>>> import numpy as np
>>> np.set_printoptions(precision=1, suppress=True, linewidth=160, legacy="1.25")
>>> C = np.array([[-2, 3, 0], [-2, -1, -2], [-2, 1, -3]])
>>> rng = np.random.default_rng(2449)
>>> A = (rng.random((20, 3)) < 0.25) @ C
>>> A
array([[-2,  1, -3],
       [-4,  0, -5],
       [ 0,  0,  0],
       [-2,  3,  0],
       [-2, -1, -2],
       [ 0,  0,  0],
       [-4,  0, -5],
       [ 0,  0,  0],
       [-2,  1, -3],
       [ 0,  0,  0],
       [ 0,  0,  0],
       [ 0,  0,  0],
       [-2, -1, -2],
       [-4,  2, -2],
       [-2,  1, -3],
       [-2, -1, -2],
       [-2, -1, -2],
       [ 0,  0,  0],
       [ 0,  0,  0],
       [ 0,  0,  0]])
>>> other = np.c_[A[:, :1] @ np.array([[3]]), np.array([0, -2, -3, 5, 0, -4, 2, 1, 3, -1, -1, 2, 2, 5, -5, 5, -2, 1, 3, 0])]
>>> other
array([[ -6,   0],
       [-12,  -2],
       [  0,  -3],
       [ -6,   5],
       [ -6,   0],
       [  0,  -4],
       [-12,   2],
       [  0,   1],
       [ -6,   3],
       [  0,  -1],
       [  0,  -1],
       [  0,   2],
       [ -6,   2],
       [-12,   5],
       [ -6,  -5],
       [ -6,   5],
       [ -6,  -2],
       [  0,   1],
       [  0,   3],
       [  0,   0]])
>>> np.linalg.norm(np.linalg.qr(A)[0].T @ other, axis=0) ** 2 / ((other ** 2).sum(axis=0) + 1e-12)
array([1. , 0.3])
>>> np.round(np.linalg.norm(other - A @ np.linalg.lstsq(A, other)[0], axis=0), 1) + 0
array([ 0. , 10.5])
>>> np.round(np.linalg.lstsq(A, other[:, 0])[0], 1) + 0
array([3., 0., 0.])
>>> x = np.array([-6, -6])
>>> rhs = other @ x
>>> rhs
array([ 36,  84,  18,   6,  36,  24,  60,  -6,  18,   6,   6, -12,  24,  42,  66,   6,  48,  -6, -18,   0])
>>> rhs = rhs + 0.1 * rng.normal(size=20)
>>> rhs
array([ 36.1,  84. ,  18. ,   6.1,  35.9,  24. ,  59.9,  -5.9,  18. ,   6. ,   6.1, -12. ,  24. ,  42. ,  66. ,   6. ,  47.9,  -6.2, -17.9,   0.1])
>>> beta, *_ = np.linalg.lstsq(other, rhs)
>>> beta.round()
array([-6., -6.])
>>> cen = (A - A.mean(axis=0)) / A.std(axis=0)
>>> np.argwhere(np.abs(cen) > 2)
array([[1, 2],
       [3, 1],
       [6, 2]])
>>> beta = np.linalg.lstsq(np.delete(cen, 0, axis=1), cen[:, 0])[0]
>>> np.abs(beta).argmax()
1
>>> z = rng.permutation(3)
>>> other = A[:, z] * rng.choice([-1, 1], 3)
>>> other
array([[-2, -3, -1],
       [-4, -5,  0],
       [ 0,  0,  0],
       [-2,  0, -3],
       [-2, -2,  1],
       [ 0,  0,  0],
       [-4, -5,  0],
       [ 0,  0,  0],
       [-2, -3, -1],
       [ 0,  0,  0],
       [ 0,  0,  0],
       [ 0,  0,  0],
       [-2, -2,  1],
       [-4, -2, -2],
       [-2, -3, -1],
       [-2, -2,  1],
       [-2, -2,  1],
       [ 0,  0,  0],
       [ 0,  0,  0],
       [ 0,  0,  0]])
>>> Uu, _, VT = np.linalg.svd(A.T @ other)
>>> np.round(Uu @ VT, 1) + 0
array([[ 1.,  0.,  0.],
       [ 0.,  0., -1.],
       [ 0.,  1.,  0.]])
>>> np.round(np.linalg.lstsq(A, other)[0], 1) + 0
array([[ 1.,  0.,  0.],
       [ 0.,  0., -1.],
       [ 0.,  1.,  0.]])
>>> other = np.array([[-2]])
>>> C = np.array([[0, -6, -8], [9, -7, 7], [7, 9, 8]])
>>> J = np.block([[other, np.array([[-6, -6, -9]])], [np.zeros((3, 1)), C]])
>>> J
array([[-2., -6., -6., -9.],
       [ 0.,  0., -6., -8.],
       [ 0.,  9., -7.,  7.],
       [ 0.,  7.,  9.,  8.]])
>>> other = np.array([[0, 2, -1], [1, -2, -2], [1, 2, -3], [-2, 3, 3]])
>>> np.einsum("ik,kj->ji", J, other)
array([[  6.,  10., -12.,   0.],
       [-31., -36., -11.,  28.],
       [  5.,  -6.,  24., -17.]])
>>> np.einsum("ij->j", J)
array([ -2.,  10., -10.,  -2.])
>>> other.T @ J.T
array([[  6.,  10., -12.,   0.],
       [-31., -36., -11.,  28.],
       [  5.,  -6.,  24., -17.]])
>>> np.linalg.matrix_rank(np.vstack([J, other.T]))
4
>>> J @ other
array([[  6., -31.,   5.],
       [ 10., -36.,  -6.],
       [-12., -11.,  24.],
       [  0.,  28., -17.]])
>>> np.allclose(J @ J.T, J.T @ J)
False
>>> np.sort(np.abs(np.linalg.eigvals(J)))
array([2. , 9.6, 9.7, 9.7])
>>> np.allclose(J, J.T)
False
>>> assert J == J.T
Traceback (most recent call last):
  File "<python-input-41>", line 1, in <module>
    assert J == J.T
           ^^^^^^^^
ValueError: The truth value of an array with more than one element is ambiguous. Use a.any() or a.all()
>>> other = np.linalg.inv(J)
>>> np.allclose(other, J.T)
False
>>> np.round(np.linalg.slogdet(J)[0], 1)
1.0
>>> M = np.array([[0.0, -2.0], [-2.0, 0.0]])
>>> M
array([[ 0., -2.],
       [-2.,  0.]])
>>> other = np.linalg.inv(M)
>>> other
array([[-0. , -0.5],
       [-0.5, -0. ]])
>>> np.linalg.det(M) * other
array([[0., 2.],
       [2., 0.]])
>>> round(float(np.linalg.slogdet(M)[0]), 1)
-1.0
>>> (np.abs(other) > 1e-9).astype(int)
array([[0, 1],
       [1, 0]])
>>> M @ other
array([[1., 0.],
       [0., 1.]])
>>> E = np.loadtxt("arr.csv", delimiter=",")
>>> E
array([[2., 0.],
       [0., 0.]])
>>> t3 = np.stack([E, -1 * E, E[::-1]])
>>> np.linalg.det(t3)
array([0., 0., 0.])
>>> np.einsum("bij,cij->bc", t3, t3)
array([[ 4., -4.,  0.],
       [-4.,  4.,  0.],
       [ 0.,  0.,  4.]])
>>> np.linalg.norm(t3, axis=(1, 2))
array([2., 2., 2.])
>>> np.linalg.matrix_rank(t3.reshape(3, -1))
2
>>> t3.sum(axis=0)
array([[0., 0.],
       [2., 0.]])
>>> np.linalg.matrix_rank(t3)
array([1, 1, 1])
>>> (t3 @ E.T).shape
(3, 2, 2)
>>> r = np.linalg.matrix_rank(E)
>>> r
1
>>> N = np.linalg.svd(E)[2][r:].T
>>> N.shape
(2, 1)
>>> np.linalg.matrix_rank(E.T @ E), np.linalg.matrix_rank(E @ E.T)
(1, 1)
>>> E @ N
array([[0.],
       [0.]])
>>> [int(np.linalg.matrix_rank(E[:i])) for i in range(1, len(E) + 1)]
[1, 1]
>>> N @ N.T
array([[0., 0.],
       [0., 1.]])
>>> np.allclose(E @ N, 0)
True
>>> w, evecs = np.linalg.eigh(E)
>>> x = np.array([2, 3])
>>> evecs * np.maximum(w, 0) @ evecs.T
array([[2., 0.],
       [0., 0.]])
>>> np.round(x @ E @ x / (x @ x), 1), w[0], w[-1]
(0.6, 0.0, 2.0)
>>> np.abs(E).sum(axis=1).max(), np.abs(w).max()
(2.0, 2.0)
>>> np.linalg.eigvalsh(E[1:, 1:])
array([0.])
>>> w, evecs = np.linalg.eigh(E)
>>> w
array([0., 2.])
>>> np.linalg.eigvalsh(E + 3 * np.eye(2))
array([3., 5.])
>>> evecs @ np.diag(w) @ evecs.T
array([[2., 0.],
       [0., 0.]])
>>> m1 = np.array([[0, 2, 2, -1], [2, 1, 2, 1], [1, -1, -2, 0], [-4, 0, -2, -3]])
>>> m1
array([[ 0,  2,  2, -1],
       [ 2,  1,  2,  1],
       [ 1, -1, -2,  0],
       [-4,  0, -2, -3]])
>>> other = m1 + rng.integers(-2, 3, (4, 3)) @ rng.integers(-2, 3, (3, 4))
>>> other
array([[-1,  1,  2, -4],
       [-3,  3,  3, -8],
       [ 5, -2, -1,  3],
       [-2, -1, -3,  2]])
>>> np.round(np.linalg.svd(other - m1, compute_uv=False), 1) + 0
array([13.1,  2.7,  1.6,  0. ])
>>> np.linalg.matrix_rank(other - m1, tol=1e-8)
3
>>> np.abs(other - m1).sum(axis=1)
array([ 5, 17,  9,  9])
>>> other - m1
array([[-1, -1,  0, -3],
       [-5,  2,  1, -9],
       [ 4, -1,  1,  3],
       [ 2, -1, -1,  5]])
